% python3 -q
>>> import numpy as np
>>> from numpy import linalg as LA
>>> np.set_printoptions(precision=3, suppress=True, linewidth=120)
>>> data = np.load("w.npy")
>>> data
array([[0., 0., 1., 1., 1., 0., 2., 2., 1., 2., 2.],
       [0., 0., 1., 1., 0., 1., 1., 2., 1., 0., 1.],
       [1., 1., 0., 0., 0., 0., 0., 0., 0., 0., 0.],
       [1., 1., 0., 0., 0., 0., 0., 0., 0., 0., 0.],
       [1., 0., 0., 0., 0., 0., 0., 0., 0., 0., 0.],
       [0., 1., 0., 0., 0., 0., 0., 0., 0., 0., 0.],
       [2., 1., 0., 0., 0., 0., 0., 0., 0., 0., 0.],
       [2., 2., 0., 0., 0., 0., 0., 0., 0., 0., 0.],
       [1., 1., 0., 0., 0., 0., 0., 0., 0., 0., 0.],
       [2., 0., 0., 0., 0., 0., 0., 0., 0., 0., 0.],
       [2., 1., 0., 0., 0., 0., 0., 0., 0., 0., 0.]])
>>> np.trace(data)
np.float64(0.0)
>>> np.allclose(data, data.T)
True
>>> np.round(np.sort(np.abs(LA.eigvals(data))), 3) + 0
array([0.   , 0.   , 0.   , 0.   , 0.   , 0.   , 0.   , 1.708, 1.708, 5.204, 5.204])
>>> np.round(np.abs(LA.eigvals(data)).max(), 3)
np.float64(5.204)
>>> round(float(LA.det(data)), 3)
0.0
>>> (data + data.T) / 2
array([[0., 0., 1., 1., 1., 0., 2., 2., 1., 2., 2.],
       [0., 0., 1., 1., 0., 1., 1., 2., 1., 0., 1.],
       [1., 1., 0., 0., 0., 0., 0., 0., 0., 0., 0.],
       [1., 1., 0., 0., 0., 0., 0., 0., 0., 0., 0.],
       [1., 0., 0., 0., 0., 0., 0., 0., 0., 0., 0.],
       [0., 1., 0., 0., 0., 0., 0., 0., 0., 0., 0.],
       [2., 1., 0., 0., 0., 0., 0., 0., 0., 0., 0.],
       [2., 2., 0., 0., 0., 0., 0., 0., 0., 0., 0.],
       [1., 1., 0., 0., 0., 0., 0., 0., 0., 0., 0.],
       [2., 0., 0., 0., 0., 0., 0., 0., 0., 0., 0.],
       [2., 1., 0., 0., 0., 0., 0., 0., 0., 0., 0.]])
>>> LA.determinant(data)
Traceback (most recent call last):
  File "<python-input-11>", line 1, in <module>
    LA.determinant(data)
    ^^^^^^^^^^^^^^
AttributeError: module 'numpy.linalg' has no attribute 'determinant'
>>> round(LA.eigvalsh(data).min(), 3)
np.float64(-5.204)
>>> np.all(LA.eigvalsh(data) > 0)
np.False_
>>> [round(float(LA.det(data[:i, :i])), 2) + 0 for i in range(1, 12)]
[0.0, 0.0, 0.0, 0.0, 0.0, 0.0, 0.0, 0.0, 0.0, 0.0, 0.0]
>>> try:
...     LA.cholesky(data)
... except LA.LinAlgError as e:
...     print(e)
... 
Matrix is not positive definite
>>> evals, evecs = LA.eigh(data)
>>> np.abs(evecs[:, -1])
array([0.595, 0.383, 0.188, 0.188, 0.114, 0.074, 0.302, 0.376, 0.188, 0.228, 0.302])
>>> np.round(LA.eigvalsh(data @ data), 3) + 0
array([ 0.   ,  0.   ,  0.   ,  0.   ,  0.   ,  0.   ,  0.   ,  2.917,  2.917, 27.083, 27.083])
>>> np.round(evecs @ np.diag(evals) @ evecs.T, 3) + 0
array([[0., 0., 1., 1., 1., 0., 2., 2., 1., 2., 2.],
       [0., 0., 1., 1., 0., 1., 1., 2., 1., 0., 1.],
       [1., 1., 0., 0., 0., 0., 0., 0., 0., 0., 0.],
       [1., 1., 0., 0., 0., 0., 0., 0., 0., 0., 0.],
       [1., 0., 0., 0., 0., 0., 0., 0., 0., 0., 0.],
       [0., 1., 0., 0., 0., 0., 0., 0., 0., 0., 0.],
       [2., 1., 0., 0., 0., 0., 0., 0., 0., 0., 0.],
       [2., 2., 0., 0., 0., 0., 0., 0., 0., 0., 0.],
       [1., 1., 0., 0., 0., 0., 0., 0., 0., 0., 0.],
       [2., 0., 0., 0., 0., 0., 0., 0., 0., 0., 0.],
       [2., 1., 0., 0., 0., 0., 0., 0., 0., 0., 0.]])
>>> evals.round(3) + 0
array([-5.204, -1.708,  0.   ,  0.   ,  0.   ,  0.   ,  0.   ,  0.   ,  0.   ,  1.708,  5.204])
>>> np.abs(evecs[:, -1]).round(6).argmax()
np.int64(0)
>>> r = LA.matrix_rank(data)
>>> r
np.int64(4)
>>> null = LA.svd(data)[2][r:].T
>>> LA.matrix_rank(data.T @ data), LA.matrix_rank(data @ data.T)
(np.int64(4), np.int64(4))
>>> np.allclose(data @ null, 0)
True
>>> null.shape
(11, 7)
>>> X = np.load("block10.npy")
>>> X
array([[ 2,  0,  1, -2,  1,  1],
       [ 0,  2,  0,  1, -2,  1],
       [ 1,  0,  2,  0,  1, -2],
       [-2,  1,  0,  2,  0,  1],
       [ 1, -2,  1,  0,  2,  0],
       [ 1,  1, -2,  1,  0,  2]])
>>> X.ravel(order="F")
array([ 2,  0,  1, -2,  1,  1,  0,  2,  0,  1, -2,  1,  1,  0,  2,  0,  1, -2, -2,  1,  0,  2,  0,  1,  1, -2,  1,  0,
        2,  0,  1,  1, -2,  1,  0,  2])
>>> X.reshape(2, -1)
array([[ 2,  0,  1, -2,  1,  1,  0,  2,  0,  1, -2,  1,  1,  0,  2,  0,  1, -2],
       [-2,  1,  0,  2,  0,  1,  1, -2,  1,  0,  2,  0,  1,  1, -2,  1,  0,  2]])
>>> X.reshape(-1, 2)
array([[ 2,  0],
       [ 1, -2],
       [ 1,  1],
       [ 0,  2],
       [ 0,  1],
       [-2,  1],
       [ 1,  0],
       [ 2,  0],
       [ 1, -2],
       [-2,  1],
       [ 0,  2],
       [ 0,  1],
       [ 1, -2],
       [ 1,  0],
       [ 2,  0],
       [ 1,  1],
       [-2,  1],
       [ 0,  2]])
>>> t3 = X.reshape(6, 2, -1)
>>> np.einsum("ihd,jhd->hij", t3, t3).shape
(2, 6, 6)
>>> t3.sum(axis=1)
array([[0, 1, 2],
       [1, 0, 1],
       [1, 1, 0],
       [0, 1, 1],
       [1, 0, 1],
       [2, 1, 0]])
>>> t3.shape
(6, 2, 3)
